% ipython --no-banner

In [1]: import numpy as np

In [2]: np.set_printoptions(precision=1, suppress=True, linewidth=100)

In [3]: def rd(a):
   ...:     return np.round(a, 1) + 0
   ...: 

In [4]: J = np.load("a.npy")

In [5]: J
Out[5]: 
array([[ -3,   9,  -6,   6],
       [  5, -15,  10, -10],
       [  3,  -9,   6,  -6],
       [ -2,   6,  -4,   4],
       [  2,  -6,   4,  -4],
       [  0,   0,   0,   0],
       [  2,  -6,   4,  -4],
       [  3,  -9,   6,  -6],
       [  5, -15,  10, -10]])

In [6]: th = np.radians(180)

In [7]: r_ = np.eye(4)

In [8]: r_[0, 0] = r_[3, 3] = np.cos(th)

In [9]: r_[0, 3], r_[3, 0] = -np.sin(th), np.sin(th)

In [10]: rd(r_)
Out[10]: 
array([[-1.,  0.,  0.,  0.],
       [ 0.,  1.,  0.,  0.],
       [ 0.,  0.,  1.,  0.],
       [ 0.,  0.,  0., -1.]])

In [11]: A2 = J @ r_.T

In [12]: np.allclose(np.linalg.norm(J, axis=1), np.linalg.norm(A2, axis=1))
Out[12]: True

In [13]: print(rd(A2))
[[  3.   9.  -6.  -6.]
 [ -5. -15.  10.  10.]
 [ -3.  -9.   6.   6.]
 [  2.   6.  -4.  -4.]
 [ -2.  -6.   4.   4.]
 [  0.   0.   0.   0.]
 [ -2.  -6.   4.   4.]
 [ -3.  -9.   6.   6.]
 [ -5. -15.  10.  10.]]

In [14]: left, s, VT = np.linalg.svd(J)

In [15]: V = VT[:(s > 1e-8).sum()]

In [16]: rng = np.random.default_rng(62)

In [17]: vec = J[5] + 2 * J[3] + rng.integers(2) * np.eye(4)[0]

In [18]: print(vec)
[-4. 12. -8.  8.]

In [19]: rd(np.diag(V.T @ V))
Out[19]: array([0.1, 0.5, 0.2, 0.2])

In [20]: np.allclose(V.T @ V @ vec, vec)
Out[20]: True

In [21]: M = np.array([[0, 0, 0],
    ...:     [0, 1, 0],
    ...:     [0, 0, 0],
    ...:     [0, 0, 0],
    ...:     [1, 0, 1],
    ...:     [0, 0, 0],
    ...:     [2, 0, 0],
    ...:     [0, 0, 0],
    ...:     [0, 0, 0]])

In [22]: O, r_ = np.linalg.qr(M)

In [23]: rd(np.abs(np.diag(r_)))
Out[23]: array([2.2, 1. , 0.9])

In [24]: rd(r_)
Out[24]: 
array([[-2.2,  0. , -0.4],
       [ 0. ,  1. ,  0. ],
       [ 0. ,  0. , -0.9]])

In [25]: P = M @ np.linalg.solve(M.T @ M, M.T)

In [26]: np.diag(P)
Out[26]: array([0., 1., 0., 0., 1., 0., 1., 0., 0.])

In [27]: rd(np.linalg.eigvalsh(P))
Out[27]: array([0., 0., 0., 0., 0., 0., 1., 1., 1.])

In [28]: P
Out[28]: 
array([[0., 0., 0., 0., 0., 0., 0., 0., 0.],
       [0., 1., 0., 0., 0., 0., 0., 0., 0.],
       [0., 0., 0., 0., 0., 0., 0., 0., 0.],
       [0., 0., 0., 0., 0., 0., 0., 0., 0.],
       [0., 0., 0., 0., 1., 0., 0., 0., 0.],
       [0., 0., 0., 0., 0., 0., 0., 0., 0.],
       [0., 0., 0., 0., 0., 0., 1., 0., 0.],
       [0., 0., 0., 0., 0., 0., 0., 0., 0.],
       [0., 0., 0., 0., 0., 0., 0., 0., 0.]])

In [29]: np.allclose(P @ P, P)
Out[29]: True

In [30]: A2 = np.c_[M[:, :1] @ np.array([[3]]), np.array([3, 1, 2, 2, 4, 3, 3, 5, 1])]

In [31]: A2
Out[31]: 
array([[0, 3],
       [0, 1],
       [0, 2],
       [0, 2],
       [3, 4],
       [0, 3],
       [6, 3],
       [0, 5],
       [0, 1]])

In [32]: np.linalg.matrix_rank(A2)
Out[32]: np.int64(2)

In [33]: rd(np.linalg.norm(A2 - M @ np.linalg.lstsq(M, A2)[0], axis=0))
Out[33]: array([0. , 7.2])

In [34]: rd(np.linalg.norm(np.linalg.qr(M)[0].T @ A2, axis=0) ** 2 / ((A2 ** 2).sum(axis=0) + 1e-12))
Out[34]: array([1. , 0.3])
